In [1]: import numpy as np

In [2]: np.set_printoptions(precision=2, suppress=True, linewidth=100)

In [3]: tidy = lambda a: np.round(a, 2) + 0

In [4]: W0 = np.load("test1.npy")

In [5]: W0
Out[5]: 
array([[-1,  3, -3],
       [ 2,  0, -1],
       [ 0,  0,  0],
       [ 0,  0,  0],
       [-3,  3,  1],
       [ 0,  0,  0],
       [ 2,  0, -1],
       [ 0,  0,  0],
       [ 0,  0,  0],
       [ 0,  0,  3],
       [ 0,  0,  0],
       [-1,  3, -3],
       [ 0,  0,  0],
       [-1,  3, -3],
       [ 0,  0,  0],
       [ 0,  0,  0],
       [ 3, -3,  2],
       [ 3, -3,  2],
       [ 0,  0,  0],
       [ 0,  0,  0],
       [ 2,  0, -1],
       [ 0,  0,  0],
       [-1,  3, -3],
       [-3,  3,  1],
       [-3,  3,  1],
       [ 0,  0,  0]])

In [6]: # rows 2 and 3 are equal

In [7]: lab = W0[:, 1] > np.median(W0[:, 1])

In [8]: r0 = W0[lab].mean(axis=0) - W0[~lab].mean(axis=0)

In [9]: tidy(r0)
Out[9]: array([-2.49,  3.32, -1.5 ])

In [10]: print((((W0 - W0.mean(axis=0)) @ r0 > 0) == lab).mean())
1.0

In [11]: x = np.array([-3, 3, 1])

In [12]: target = W0 @ x

In [13]: target
Out[13]: 
array([  9,  -7,   0,   0,  19,   0,  -7,   0,   0,   3,   0,   9,   0,   9,   0,   0, -16, -16,
         0,   0,  -7,   0,   9,  19,  19,   0])

In [14]: tidy(np.linalg.lstsq(W0, target)[0])
Out[14]: array([-3.,  3.,  1.])

In [15]: try:
    ...:     np.linalg.solve(W0, target)
    ...: except np.linalg.LinAlgError as e:
    ...:     print("failed:", e)
    ...: 
failed: Last 2 dimensions of the array must be square

In [16]: tidy(np.linalg.pinv(W0) @ W0)
Out[16]: 
array([[1., 0., 0.],
       [0., 1., 0.],
       [0., 0., 1.]])

In [17]: rng = np.random.default_rng(8246)

In [18]: target = target + 0.05 * rng.normal(size=26)

In [19]: tidy(target)
Out[19]: 
array([  9.01,  -7.  ,  -0.02,   0.09,  18.98,   0.  ,  -7.07,   0.02,  -0.03,   2.99,   0.03,
         8.94,   0.03,   9.01,  -0.04,   0.04, -16.02, -16.02,   0.11,   0.  ,  -6.99,   0.03,
         8.99,  18.99,  18.97,   0.01])

In [20]: beta, *_ = np.linalg.lstsq(W0, target)

In [21]: [round(float(np.linalg.norm(np.linalg.solve(W0.T @ W0 + lam * np.eye(3), W0.T @ target))), 2) for lam in (0, 1, 10, 100)]
Out[21]: [4.36, 4.3, 3.9, 2.23]

In [22]: print(tidy(np.linalg.norm(target - W0 @ beta)))
0.19

In [23]: M2 = np.c_[W0[:, :2] @ np.array([[2, 2], [-2, 3]]), np.array([-1, 3, 1, -1, -3, 0, 2, -3, 1, 0, 0, -3, 0, -1, 0, 0, -1, 3, 3, -1, 1, -3, 3, 3, -2, -2])]

In [24]: M2
Out[24]: 
array([[ -8,   7,  -1],
       [  4,   4,   3],
       [  0,   0,   1],
       [  0,   0,  -1],
       [-12,   3,  -3],
       [  0,   0,   0],
       [  4,   4,   2],
       [  0,   0,  -3],
       [  0,   0,   1],
       [  0,   0,   0],
       [  0,   0,   0],
       [ -8,   7,  -3],
       [  0,   0,   0],
       [ -8,   7,  -1],
       [  0,   0,   0],
       [  0,   0,   0],
       [ 12,  -3,  -1],
       [ 12,  -3,   3],
       [  0,   0,   3],
       [  0,   0,  -1],
       [  4,   4,   1],
       [  0,   0,  -3],
       [ -8,   7,   3],
       [-12,   3,   3],
       [-12,   3,  -2],
       [  0,   0,  -2]])

In [25]: print(tidy(np.linalg.lstsq(W0, M2[:, 0])[0]))
[ 2. -2.  0.]

In [26]: tidy(np.linalg.norm(np.linalg.qr(W0)[0].T @ M2, axis=0) ** 2 / ((M2 ** 2).sum(axis=0) + 1e-12))
Out[26]: array([1.  , 1.  , 0.13])

In [27]: tidy(np.linalg.norm(M2 - W0 @ np.linalg.lstsq(W0, M2)[0], axis=0))
Out[27]: array([0.  , 0.  , 9.35])

In [28]: E = np.loadtxt("case4.csv", delimiter=",")

In [29]: E
Out[29]: 
array([[0.6 , 0.2 , 0.2 , 0.  ],
       [0.2 , 0.6 , 0.  , 0.2 ],
       [0.  , 0.4 , 0.4 , 0.2 ],
       [0.25, 0.25, 0.12, 0.38]])

In [30]: # row-stochastic, so 1 is an eigenvalue

In [31]: E.sum(axis=1)
Out[31]: array([1., 1., 1., 1.])

In [32]: E @ np.ones(4)
Out[32]: array([1., 1., 1., 1.])

In [33]: print(tidy(np.linalg.matrix_power(E, 2)))
[[0.4  0.32 0.2  0.08]
 [0.29 0.45 0.06 0.2 ]
 [0.13 0.45 0.18 0.24]
 [0.3  0.34 0.14 0.22]]

In [34]: tidy(np.linalg.matrix_power(E, 100))
Out[34]: 
array([[0.3 , 0.39, 0.13, 0.17],
       [0.3 , 0.39, 0.13, 0.17],
       [0.3 , 0.39, 0.13, 0.17],
       [0.3 , 0.39, 0.13, 0.17]])

In [35]: p = np.eye(4)[0]

In [36]: for _ in range(4):
    ...:     p = p @ E
    ...:     print(p.round(2))
    ...: 
[0.6 0.2 0.2 0. ]
[0.4  0.32 0.2  0.08]
[0.32 0.37 0.17 0.13]
[0.3  0.39 0.15 0.16]

In [37]: M2 = np.array([[7, 5, 5], [7, 0, 3], [8, 4, 9]])

In [38]: cent = np.array([[2]])

In [39]: A = np.block([[M2, np.zeros((3, 1))], [np.zeros((1, 3)), cent]])

In [40]: print(A)
[[7. 5. 5. 0.]
 [7. 0. 3. 0.]
 [8. 4. 9. 0.]
 [0. 0. 0. 2.]]

In [41]: # 2 blocks once reordered

In [42]: M2 = np.linalg.inv(A)

In [43]: np.allclose(M2, A.T)
Out[43]: False

In [44]: tidy(np.linalg.det(A) * np.linalg.det(M2))
Out[44]: np.float64(1.0)

In [45]: tidy(np.linalg.inv(M2))
Out[45]: 
array([[7., 5., 5., 0.],
       [7., 0., 3., 0.],
       [8., 4., 9., 0.],
       [0., 0., 0., 2.]])

In [46]: tidy(M2)
Out[46]: 
array([[ 0.09,  0.18, -0.11,  0.  ],
       [ 0.28, -0.17, -0.1 ,  0.  ],
       [-0.2 , -0.09,  0.25,  0.  ],
       [ 0.  ,  0.  ,  0.  ,  0.5 ]])

In [47]: (np.abs(M2) > 1e-9).astype(int)
Out[47]: 
array([[1, 1, 1, 0],
       [1, 1, 1, 0],
       [1, 1, 1, 0],
       [0, 0, 0, 1]])

In [48]: tidy(np.linalg.cond(A))
Out[48]: np.float64(8.66)

In [49]: tidy(np.poly(M2))
Out[49]: array([ 1.  , -0.67, -0.03,  0.06,  0.  ])

In [50]: tidy(np.linalg.det(M2.T))
Out[50]: np.float64(0.0)

In [51]: tidy(np.linalg.eigvals(M2))
Out[51]: array([ 0.41,  0.06, -0.3 ,  0.5 ])

In [52]: tidy(np.kron(np.eye(2, dtype=int), M2))
Out[52]: 
array([[ 0.09,  0.18, -0.11,  0.  ,  0.  ,  0.  ,  0.  ,  0.  ],
       [ 0.28, -0.17, -0.1 ,  0.  ,  0.  ,  0.  ,  0.  ,  0.  ],
       [-0.2 , -0.09,  0.25,  0.  ,  0.  ,  0.  ,  0.  ,  0.  ],
       [ 0.  ,  0.  ,  0.  ,  0.5 ,  0.  ,  0.  ,  0.  ,  0.  ],
       [ 0.  ,  0.  ,  0.  ,  0.  ,  0.09,  0.18, -0.11,  0.  ],
       [ 0.  ,  0.  ,  0.  ,  0.  ,  0.28, -0.17, -0.1 ,  0.  ],
       [ 0.  ,  0.  ,  0.  ,  0.  , -0.2 , -0.09,  0.25,  0.  ],
       [ 0.  ,  0.  ,  0.  ,  0.  ,  0.  ,  0.  ,  0.  ,  0.5 ]])

In [53]: q = A.astype(float).copy()

In [54]: for j in range(4):
    ...:     q[:, j] -= q[:, :j] @ (q[:, :j].T @ q[:, j])
    ...:     q[:, j] /= np.linalg.norm(q[:, j])
    ...: 

In [55]: tidy(q)
Out[55]: 
array([[ 0.55,  0.58, -0.6 ,  0.  ],
       [ 0.55, -0.79, -0.26,  0.  ],
       [ 0.63,  0.19,  0.75,  0.  ],
       [ 0.  ,  0.  ,  0.  ,  1.  ]])

In [56]: print(tidy(q.T @ q))
[[1. 0. 0. 0.]
 [0. 1. 0. 0.]
 [0. 0. 1. 0.]
 [0. 0. 0. 1.]]

In [57]: print(tidy(q.T @ A))
[[12.73  5.26 10.06  0.  ]
 [ 0.    3.65  2.21  0.  ]
 [ 0.    0.    3.    0.  ]
 [ 0.    0.    0.    2.  ]]

In [58]: C2 = A.T @ A

In [59]: print(np.linalg.matrix_rank(C2))
4

In [60]: (A @ A.T).shape
Out[60]: (4, 4)

In [61]: np.diag(C2)
Out[61]: array([162.,  41., 115.,   4.])

In [62]: tidy(np.linalg.eigvalsh(C2)[::-1])
Out[62]: array([300.25,  12.67,   5.08,   4.  ])

In [63]: tidy(np.linalg.det(A))
Out[63]: np.float64(-278.0)

In [64]: (np.linalg.matrix_power((A != 0) + (A.T != 0) + np.eye(4), 4) > 0).astype(int)
Out[64]: 
array([[1, 1, 1, 0],
       [1, 1, 1, 0],
       [1, 1, 1, 0],
       [0, 0, 0, 1]])

In [65]: arr = np.load("a.npy")

In [66]: print(arr)
[[ 2.05 -0.09 -0.45  1.67]
 [ 0.37  2.33  0.51 -0.86]
 [ 0.04  0.06  0.48  0.53]
 [-1.53  3.79 -0.87 -1.19]]

In [67]: q, R = np.linalg.qr(arr)

In [68]: tidy(abs(R[0, 0])), tidy(np.linalg.norm(arr[:, 0]))
Out[68]: (np.float64(2.58), np.float64(2.58))

In [69]: tidy(R)
Out[69]: 
array([[-2.58,  1.98, -0.24, -1.91],
       [ 0.  , -3.99,  0.39,  0.71],
       [ 0.  ,  0.  , -1.11,  0.57],
       [ 0.  ,  0.  ,  0.  ,  0.85]])

In [70]: tidy(q.T @ q)
Out[70]: 
array([[1., 0., 0., 0.],
       [0., 1., 0., 0.],
       [0., 0., 1., 0.],
       [0., 0., 0., 1.]])

In [71]: print(q.shape, R.shape)
(4, 4) (4, 4)

In [72]: tidy(q)
Out[72]: 
array([[-0.79, -0.37,  0.44,  0.19],
       [-0.14, -0.66, -0.66, -0.34],
       [-0.02, -0.02, -0.44,  0.9 ],
       [ 0.59, -0.66,  0.42,  0.2 ]])

In [73]: tidy(q @ R)
Out[73]: 
array([[ 2.05, -0.09, -0.45,  1.67],
       [ 0.37,  2.33,  0.51, -0.86],
       [ 0.04,  0.06,  0.48,  0.53],
       [-1.53,  3.79, -0.87, -1.19]])

In [74]: mat = np.load("dump.npy")

In [75]: mat
Out[75]: 
array([[ 1,  0,  0,  0],
       [-2,  1,  0,  0],
       [ 0,  4,  1,  0],
       [-4, -2,  3,  1]])

In [76]: lab = rng.permutation(4)

In [77]: lab
Out[77]: array([2, 1, 0, 3])

In [78]: M2 = mat[lab][:, lab]

In [79]: print(tidy(np.linalg.det(M2)), tidy(np.linalg.det(mat[lab])))
1.0 -1.0

In [80]: np.trace(M2)
Out[80]: np.int64(4)

In [81]: M2
Out[81]: 
array([[ 1,  4,  0,  0],
       [ 0,  1, -2,  0],
       [ 0,  0,  1,  0],
       [ 3, -2, -4,  1]])

In [82]: print(np.linalg.matrix_rank(mat - mat[0, 0] * np.eye(4)))
3

In [83]: [int(np.linalg.matrix_rank(np.linalg.matrix_power(mat, p))) for p in range(1, 5)]
Out[83]: [4, 4, 4, 4]

In [84]: np.linalg.matrix_power(mat - np.diag(np.diag(mat)), 4)
Out[84]: 
array([[0, 0, 0, 0],
       [0, 0, 0, 0],
       [0, 0, 0, 0],
       [0, 0, 0, 0]])

In [85]: x = np.array([-4, 0, -5, -3])

In [86]: target = mat @ x

In [87]: target
Out[87]: array([-4,  8, -5, -2])

In [88]: print(tidy(np.linalg.solve(mat, mat[:, 2])))
[0. 0. 1. 0.]

In [89]: data = np.load("out10.npy")

In [90]: data
Out[90]: 
array([[ 2,  2,  5,  0],
       [ 3,  3,  1,  5],
       [ 4,  4,  5,  0],
       [17, 17, 10, 25]])

In [91]: # rank 3

In [92]: r0, v = data[1], data[3]

In [93]: r0 @ v
Out[93]: np.int64(237)

In [94]: r0 @ r0
Out[94]: np.int64(44)

In [95]: p = (r0 @ v) / (r0 @ r0) * r0

In [96]: tidy(np.linalg.norm(r0 + v) ** 2 + np.linalg.norm(r0 - v) ** 2)
Out[96]: np.float64(2694.0)

In [97]: left, s, VT = np.linalg.svd(data)

In [98]: evecs = VT[:(s > 1e-8).sum()]

In [99]: x = data[1] + 2 * data[0] + rng.integers(2) * np.eye(4)[2]

In [100]: x
Out[100]: array([ 7.,  7., 12.,  5.])

In [101]: np.linalg.matrix_rank(np.vstack([data, x]))
Out[101]: np.int64(3)

In [102]: np.allclose(evecs.T @ evecs @ x, x)
Out[102]: True

In [103]: left, s, VT = np.linalg.svd(data)

In [104]: tidy(s)
Out[104]: array([37.21,  7.12,  1.39,  0.  ])

In [105]: M2 = left[:, :3] @ np.diag(s[:3]) @ VT[:3]

In [106]: tidy(np.abs(data - M2).max())
Out[106]: np.float64(0.0)

In [107]: print(tidy(np.linalg.norm(data - M2) / np.linalg.norm(data)))
0.0

In [108]: print(tidy(np.linalg.norm(data - M2, 2)), tidy(s[3]))
0.0 0.0

In [109]: J = rng.normal(size=(13, 3)) + 10 * np.array([1, 3, 3])

In [110]: tidy(J)
Out[110]: 
array([[11.54, 30.2 , 30.94],
       [ 9.3 , 28.05, 30.1 ],
       [ 9.68, 30.63, 29.63],
       [10.48, 29.44, 29.49],
       [ 9.06, 30.26, 30.57],
       [11.89, 29.65, 30.23],
       [ 8.57, 30.26, 30.25],
       [ 9.41, 30.21, 29.29],
       [ 9.87, 30.65, 30.71],
       [ 9.23, 29.3 , 30.43],
       [ 9.66, 30.29, 31.25],
       [ 9.88, 29.07, 29.4 ],
       [ 7.73, 29.98, 31.46]])

In [111]: d = np.linalg.norm(J[:, None] - J[None], axis=-1)

In [112]: d.mean(axis=1).argmax()
Out[112]: np.int64(12)

In [113]: tidy(d[10])
Out[113]: array([1.91, 2.54, 1.65, 2.12, 0.91, 2.53, 1.48, 1.98, 0.68, 1.36, 0.  , 2.23, 1.97])

In [114]: tidy(d[:5, :5])
Out[114]: 
array([[0.  , 3.22, 2.32, 1.95, 2.52],
       [3.22, 0.  , 2.65, 1.92, 2.28],
       [2.32, 2.65, 0.  , 1.44, 1.18],
       [1.95, 1.92, 1.44, 0.  , 1.97],
       [2.52, 2.28, 1.18, 1.97, 0.  ]])

In [115]: cent = J[[2, 1]].astype(float)

In [116]: for _ in range(4):
     ...:     lab = np.linalg.norm(J[:, None] - cent, axis=-1).argmin(axis=1)
     ...:     cent = np.array([J[lab == j].mean(axis=0) for j in range(2)])
     ...: 

In [117]: lab
Out[117]: array([0, 1, 0, 1, 0, 0, 0, 0, 0, 1, 0, 1, 0])

In [118]: tidy(cent[1] - cent[0])
Out[118]: array([ 0.01, -1.27, -0.63])

In [119]: np.bincount(lab)
Out[119]: array([9, 4])

In [120]: tidy(cent)
Out[120]: 
array([[ 9.71, 30.24, 30.48],
       [ 9.72, 28.96, 29.85]])

In [121]: M2 = np.c_[J[:, :1] @ np.array([[1]]), np.array([0, 3, 3, 3, 1, 2, 3, 3, 3, 2, 2, 2, 2])]

In [122]: print(tidy(M2))
[[11.54  0.  ]
 [ 9.3   3.  ]
 [ 9.68  3.  ]
 [10.48  3.  ]
 [ 9.06  1.  ]
 [11.89  2.  ]
 [ 8.57  3.  ]
 [ 9.41  3.  ]
 [ 9.87  3.  ]
 [ 9.23  2.  ]
 [ 9.66  2.  ]
 [ 9.88  2.  ]
 [ 7.73  2.  ]]

In [123]: np.linalg.matrix_rank(M2)
Out[123]: np.int64(2)

In [124]: tidy(np.linalg.norm(M2 - J @ np.linalg.lstsq(J, M2)[0], axis=0))
Out[124]: array([0., 3.])

In [125]: np.linalg.matrix_rank(np.c_[J, M2])
Out[125]: np.int64(4)
